% ipython --no-banner

In [1]: import numpy as np

In [2]: np.set_printoptions(precision=2, suppress=True, linewidth=140)

In [3]: E = np.load("dump.npy")

In [4]: E
Out[4]: 
array([[ 0.2 , -0.64, -1.9 ],
       [ 1.1 , -3.28,  0.2 ],
       [ 2.1 , -6.37, -0.7 ],
       [ 0.4 , -1.14, -0.6 ],
       [ 0.4 , -1.13,  0.9 ],
       [-1.7 ,  5.11, -2.9 ],
       [-0.3 ,  0.87, -0.1 ],
       [ 1.1 , -3.17,  0.5 ],
       [ 1.4 , -4.2 ,  2.2 ],
       [ 1.3 , -3.94, -0.3 ],
       [ 1.5 , -4.47, -0.2 ],
       [-0.9 ,  2.73,  1.1 ]])

In [5]: C = E[[11, 3]].astype(float)

In [6]: for _ in range(7):
   ...:     z = np.linalg.norm(E[:, None] - C, axis=-1).argmin(axis=1)
   ...:     C = np.array([E[z == j].mean(axis=0) for j in range(2)])
   ...: 

In [7]: z
Out[7]: array([1, 1, 1, 1, 1, 0, 0, 1, 1, 1, 1, 0])

In [8]: C
Out[8]: 
array([[-0.97,  2.9 , -0.63],
       [ 1.06, -3.15,  0.01]])

In [9]: np.bincount(z)
Out[9]: array([3, 9])

In [10]: np.abs(C[1] - C[0]).argmax()
Out[10]: np.int64(1)

In [11]: Xs = E - E.mean(axis=0)

In [12]: left, sig, Vt = np.linalg.svd(Xs, full_matrices=False)

In [13]: np.searchsorted(np.cumsum(sig ** 2) / (sig ** 2).sum(), 0.9) + 1
Out[13]: np.int64(2)

In [14]: Vt[0] * np.sign(Vt[0, np.abs(Vt[0]).argmax()])
Out[14]: array([-0.31,  0.94, -0.17])

In [15]: (np.sign(left[:, 0]) == np.sign(left[0, 0])).astype(int)
Out[15]: array([1, 0, 0, 1, 1, 1, 1, 0, 0, 0, 0, 1])

In [16]: np.abs(Vt[-1])
Out[16]: array([0.95, 0.31, 0.01])

In [17]: np.round(Xs.mean(axis=0), 2) + 0
Out[17]: array([0., 0., 0.])

In [18]: np.round(sig ** 2 / (sig ** 2).sum(), 2) + 0
Out[18]: array([0.89, 0.11, 0.  ])

In [19]: np.linalg.matrix_rank(Xs)
Out[19]: np.int64(3)

In [20]: left, sig, Vt = np.linalg.svd(E)

In [21]: sig
Out[21]: array([13.06,  4.27,  0.06])

In [22]: other = left[:, :2] @ np.diag(sig[:2]) @ Vt[:2]

In [23]: np.linalg.matrix_rank(other)
Out[23]: np.int64(2)

In [24]: round(np.linalg.norm(E - other, 2), 2), round(float(sig[2]), 2)
Out[24]: (np.float64(0.06), 0.06)

In [25]: np.linalg.matrix_rank(E, rtol=0.05)
Out[25]: np.int64(2)

In [26]: other = np.c_[E[:, :1] @ np.array([[1]]), np.array([1, 2, -2, -2, 3, -1, -1, 3, 3, 3, 1, -2])]

In [27]: other
Out[27]: 
array([[ 0.2,  1. ],
       [ 1.1,  2. ],
       [ 2.1, -2. ],
       [ 0.4, -2. ],
       [ 0.4,  3. ],
       [-1.7, -1. ],
       [-0.3, -1. ],
       [ 1.1,  3. ],
       [ 1.4,  3. ],
       [ 1.3,  3. ],
       [ 1.5,  1. ],
       [-0.9, -2. ]])

In [28]: np.linalg.matrix_rank(np.c_[E, other])
Out[28]: np.int64(4)

In [29]: E.mean(axis=0)
Out[29]: array([ 0.55, -1.64, -0.15])

In [30]: np.linalg.svd(E, compute_uv=False)
Out[30]: array([13.06,  4.27,  0.06])

In [31]: np.linalg.matrix_rank(E)
Out[31]: np.int64(3)

In [32]: E.sum(axis=1)
Out[32]: array([-2.34, -1.98, -4.97, -1.34,  0.17,  0.51,  0.47, -1.57, -0.6 , -2.94, -3.17,  2.93])

In [33]: E.sum(axis=0)
Out[33]: array([  6.6 , -19.63,  -1.8 ])

In [34]: A = np.loadtxt("a.csv", delimiter=",")

In [35]: A
Out[35]: 
array([[  0.98,  -3.51,   3.75,   0.28],
       [ -9.02, -16.54,   4.72,  10.58],
       [  5.47,  -0.32,   4.77,  -3.11],
       [ -1.5 ,   1.03,  -0.45,   0.22],
       [ 19.19,  22.56,   1.12, -19.65],
       [ 21.9 ,  32.21,  -3.25, -23.85],
       [  9.41,  19.61,  -3.5 , -12.55],
       [ 27.29,  46.52,  -7.8 , -32.04],
       [ -6.25,  -4.82,  -0.67,   5.15],
       [ 10.94,  15.3 ,  -0.75, -12.26],
       [ -7.41, -11.17,   1.87,   7.96],
       [ -0.09,  -6.42,   5.9 ,   1.  ],
       [  2.72,   1.78,   0.12,  -2.07],
       [ -8.85,  -8.04,  -2.79,   8.59],
       [  8.04,   2.35,   3.43,  -5.11],
       [ 11.4 ,  22.01,  -3.71, -14.35],
       [ -1.99,   9.39,  -6.1 ,  -2.25],
       [  3.79,   6.66,   0.15,  -5.31],
       [ -7.7 , -14.68,   3.01,   9.68],
       [-10.99,  -8.49,  -4.05,   9.75],
       [ -5.69,  -0.12,  -4.26,   3.69],
       [ 10.95,  15.3 ,   0.47, -12.46],
       [ -7.59, -17.28,   4.09,  10.69]])

In [36]: dist = np.linalg.norm(A[:, None] - A[None], axis=-1)

In [37]: dist.mean(axis=1).argmax()
Out[37]: np.int64(7)

In [38]: np.unravel_index(dist.round(6).argmax(), dist.shape)
Out[38]: (np.int64(1), np.int64(7))

In [39]: dist.shape
Out[39]: (23, 23)

In [40]: (dist + 1e9 * np.eye(23)).round(6).argmin(axis=1)
Out[40]: array([11, 22, 14, 12, 15,  4, 15,  5, 13, 21, 18,  0,  3, 19,  2,  6, 17, 12,  1, 13,  8,  9,  1])

In [41]: dist[15].round(6).argsort(kind="stable")[:4]
Out[41]: array([15,  6,  9, 21])

In [42]: rng = np.random.default_rng(655957)

In [43]: other = A + rng.integers(-2, 3, (23, 2)) @ rng.integers(-2, 3, (2, 4))

In [44]: other
Out[44]: 
array([[  1.98,  -2.51,   7.75,  -2.72],
       [-11.02, -18.54,  -3.28,  16.58],
       [  3.47,   1.68,   0.77,   0.89],
       [ -2.5 ,  -1.97,  -6.45,   4.22],
       [ 18.19,  19.56,  -4.88, -15.65],
       [ 20.9 ,  29.21,  -9.25, -19.85],
       [  9.41,  15.61,  -7.5 , -10.55],
       [ 25.29,  50.52,  -9.8 , -29.04],
       [ -5.25,  -3.82,   3.33,   2.15],
       [ 10.94,  11.3 ,  -4.75, -10.26],
       [ -6.41, -14.17,   1.87,   6.96],
       [  0.91, -11.42,   3.9 ,   1.  ],
       [  1.72,   2.78,  -1.88,  -0.07],
       [ -7.85,  -5.04,   3.21,   4.59],
       [  9.04,  -2.65,   1.43,  -5.11],
       [  9.4 ,  22.01,  -9.71,  -9.35],
       [ -1.99,  13.39,  -2.1 ,  -4.25],
       [  3.79,   2.66,  -3.85,  -3.31],
       [ -9.7 ,  -8.68,   3.01,  11.68],
       [-10.99, -12.49,  -8.05,  11.75],
       [ -7.69,  -2.12, -12.26,   9.69],
       [ 12.95,   9.3 ,   0.47, -14.46],
       [ -7.59, -21.28,   0.09,  12.69]])

In [45]: np.round(np.linalg.svd(other - A, compute_uv=False), 2) + 0
Out[45]: array([28.3 , 15.49,  0.  ,  0.  ])

In [46]: other - A
Out[46]: 
array([[ 1.,  1.,  4., -3.],
       [-2., -2., -8.,  6.],
       [-2.,  2., -4.,  4.],
       [-1., -3., -6.,  4.],
       [-1., -3., -6.,  4.],
       [-1., -3., -6.,  4.],
       [ 0., -4., -4.,  2.],
       [-2.,  4., -2.,  3.],
       [ 1.,  1.,  4., -3.],
       [ 0., -4., -4.,  2.],
       [ 1., -3.,  0., -1.],
       [ 1., -5., -2.,  0.],
       [-1.,  1., -2.,  2.],
       [ 1.,  3.,  6., -4.],
       [ 1., -5., -2.,  0.],
       [-2.,  0., -6.,  5.],
       [ 0.,  4.,  4., -2.],
       [ 0., -4., -4.,  2.],
       [-2.,  6.,  0.,  2.],
       [ 0., -4., -4.,  2.],
       [-2., -2., -8.,  6.],
       [ 2., -6.,  0., -2.],
       [ 0., -4., -4.,  2.]])

In [47]: other = np.c_[A[:, :2] @ np.array([[2, 0], [2, 0]]), np.array([-3, -2, -5, 2, 0, -1, 4, -2, 1, 4, 1, 1, 1, -2, 4, 4, 5, -1, -3, 4, 5, -4, 5])]

In [48]: other
Out[48]: 
array([[ -5.06,   0.  ,  -3.  ],
       [-51.12,   0.  ,  -2.  ],
       [ 10.3 ,   0.  ,  -5.  ],
       [ -0.94,   0.  ,   2.  ],
       [ 83.5 ,   0.  ,   0.  ],
       [108.22,   0.  ,  -1.  ],
       [ 58.04,   0.  ,   4.  ],
       [147.62,   0.  ,  -2.  ],
       [-22.14,   0.  ,   1.  ],
       [ 52.48,   0.  ,   4.  ],
       [-37.16,   0.  ,   1.  ],
       [-13.02,   0.  ,   1.  ],
       [  9.  ,   0.  ,   1.  ],
       [-33.78,   0.  ,  -2.  ],
       [ 20.78,   0.  ,   4.  ],
       [ 66.82,   0.  ,   4.  ],
       [ 14.8 ,   0.  ,   5.  ],
       [ 20.9 ,   0.  ,  -1.  ],
       [-44.76,   0.  ,  -3.  ],
       [-38.96,   0.  ,   4.  ],
       [-11.62,   0.  ,   5.  ],
       [ 52.5 ,   0.  ,  -4.  ],
       [-49.74,   0.  ,   5.  ]])

In [49]: np.linalg.norm(np.linalg.qr(A)[0].T @ other, axis=0) ** 2 / ((other ** 2).sum(axis=0) + 1e-12)
Out[49]: array([1.  , 0.  , 0.16])

In [50]: np.linalg.matrix_rank(other)
Out[50]: np.int64(2)

In [51]: np.round(np.linalg.norm(other - A @ np.linalg.lstsq(A, other)[0], axis=0), 2) + 0
Out[51]: array([ 0.  ,  0.  , 14.07])

In [52]: left, sig, Vt = np.linalg.svd(other, full_matrices=False)

In [53]: np.round(left.T @ other @ Vt.T, 2) + 0
Out[53]: 
array([[258.93,   0.  ,   0.  ],
       [  0.  ,  15.36,   0.  ],
       [  0.  ,   0.  ,   0.  ]])

In [54]: np.round(Vt @ Vt.T, 2) + 0
Out[54]: 
array([[1., 0., 0.],
       [0., 1., 0.],
       [0., 0., 1.]])

In [55]: np.round(left.T @ left, 2) + 0
Out[55]: 
array([[1., 0., 0.],
       [0., 1., 0.],
       [0., 0., 1.]])

In [56]: np.allclose(left * sig @ Vt, other)
Out[56]: True

In [57]: m1 = np.array([[0, 1, 1], [1, 1, 1], [0, 2, 1], [2, 0, 2]])

In [58]: m1[-1] = m1[0] + -3 * m1[1]

In [59]: m1
Out[59]: 
array([[ 0,  1,  1],
       [ 1,  1,  1],
       [ 0,  2,  1],
       [-3, -2, -2]])

In [60]: t = np.radians(30)

In [61]: Rm = np.eye(3)

In [62]: Rm[2, 2] = Rm[0, 0] = np.cos(t)

In [63]: Rm[2, 0], Rm[0, 2] = -np.sin(t), np.sin(t)

In [64]: Rm
Out[64]: 
array([[ 0.87,  0.  ,  0.5 ],
       [ 0.  ,  1.  ,  0.  ],
       [-0.5 ,  0.  ,  0.87]])

In [65]: other = E @ Rm.T

In [66]: np.allclose(np.linalg.norm(E, axis=1), np.linalg.norm(other, axis=1))
Out[66]: True

In [67]: np.abs(other - E).max(axis=0)
Out[67]: array([1.22, 0.  , 1.24])

In [68]: np.linalg.svd(E, compute_uv=False), np.linalg.svd(other, compute_uv=False)
Out[68]: (array([13.06,  4.27,  0.06]), array([13.06,  4.27,  0.06]))

In [69]: G = m1.T @ m1

In [70]: (m1 @ m1.T).shape
Out[70]: (4, 4)

In [71]: np.allclose(G, G.T)
Out[71]: True

In [72]: np.linalg.eigvalsh(G)[::-1]
Out[72]: array([23.73,  3.12,  0.15])

In [73]: np.linalg.svd(m1, compute_uv=False) ** 2
Out[73]: array([23.73,  3.12,  0.15])

In [74]: x = np.array([4, 5, 5])

In [75]: y = m1 @ x

In [76]: np.linalg.lstsq(m1, y)[0]
Out[76]: array([4., 5., 5.])

In [77]: np.round(np.linalg.pinv(m1) @ m1, 2) + 0
Out[77]: 
array([[1., 0., 0.],
       [0., 1., 0.],
       [0., 0., 1.]])

In [78]: y
Out[78]: array([ 10,  14,  15, -32])

In [79]: y = y + 0.02 * rng.normal(size=4)

In [80]: y
Out[80]: array([ 10.  ,  13.99,  15.01, -32.05])

In [81]: b, *_ = np.linalg.lstsq(m1, y)

In [82]: np.round(m1.T @ (y - m1 @ b), 2) + 0
Out[82]: array([0., 0., 0.])

In [83]: hat = m1 @ np.linalg.solve(m1.T @ m1, m1.T)

In [84]: np.round((np.eye(4) - hat) @ m1, 2) + 0
Out[84]: 
array([[0., 0., 0.],
       [0., 0., 0.],
       [0., 0., 0.],
       [0., 0., 0.]])

In [85]: np.diag(hat)
Out[85]: array([0.91, 0.18, 1.  , 0.91])

In [86]: np.allclose(hat @ hat, hat)
Out[86]: True

In [87]: hat @ m1[:, 1]
Out[87]: array([ 1.,  1.,  2., -2.])
